% ipython --no-banner

In [1]: import numpy as np

In [2]: import numpy.linalg as la

In [3]: np.set_printoptions(precision=3, suppress=True, linewidth=200, floatmode="fixed")

In [4]: data = np.load("layer2.npy")

In [5]: print(data)
[[ 0.471 -0.882]
 [-0.882 -0.471]]

In [6]: print(np.sort(np.abs(la.eigvals(data))))
[1.000 1.000]

In [7]: print(np.round(la.matrix_power(data, 4), 3) + 0)
[[1.000 0.000]
 [0.000 1.000]]

In [8]: print((data - data.T) / 2)
[[0.000 0.000]
 [0.000 0.000]]

In [9]: print(la.norm(data, axis=0))
[1.000 1.000]

In [10]: print(round(data[:, 0] @ data[:, 1], 3))
0.0

In [11]: vec = np.array([1, 5])

In [12]: y = data @ vec

In [13]: b, lr = np.zeros(2), 1 / la.norm(data, 2) ** 2

In [14]: for i in range(60):
    ...:     b -= lr * data.T @ (data @ b - y)
    ...:     if i % 10 == 0: print(i, round(la.norm(data @ b - y), 3))
    ...: 
0 0.0
10 0.0
20 0.0
30 0.0
40 0.0
50 0.0

In [15]: print(b)
[1.000 5.000]

In [16]: print(round(float(la.cond(data)), 3))
1.0

In [17]: print(round(la.det(data.T), 3))
-1.0

In [18]: print(np.einsum("ij,ji->", data, data))
2.0

In [19]: print(la.eigvals(data))
[ 1.000 -1.000]

In [20]: arr = np.loadtxt("case18.csv", delimiter=",")

In [21]: print(arr)
[[-1.000  1.000  1.000  1.000]
 [ 1.000 -1.000  1.000  1.000]
 [ 1.000  1.000 -1.000  1.000]
 [ 1.000  1.000  1.000 -1.000]]

In [22]: Q, evecs = la.qr(arr[:, :3])[0], la.qr(arr[:, 3:])[0]

In [23]: sv = la.svd(Q.T @ evecs, compute_uv=False)

In [24]: print((sv > 0.9).sum())
0

In [25]: P = np.triu(np.array([[1, -1, 0, 1], [1, -1, -1, 1], [0, 1, -2, 1], [1, 1, 1, -2]]), 1) + np.eye(4)

In [26]: M2 = P @ arr @ la.inv(P)

In [27]: print(round(la.det(M2), 3))
-16.0

In [28]: print(np.round(np.poly(M2), 3) + 0)
[  1.000   4.000   0.000 -16.000 -16.000]

In [29]: print(np.trace(M2), np.trace(arr))
-4.0 -4.0

In [30]: print(la.matrix_rank(M2))
4
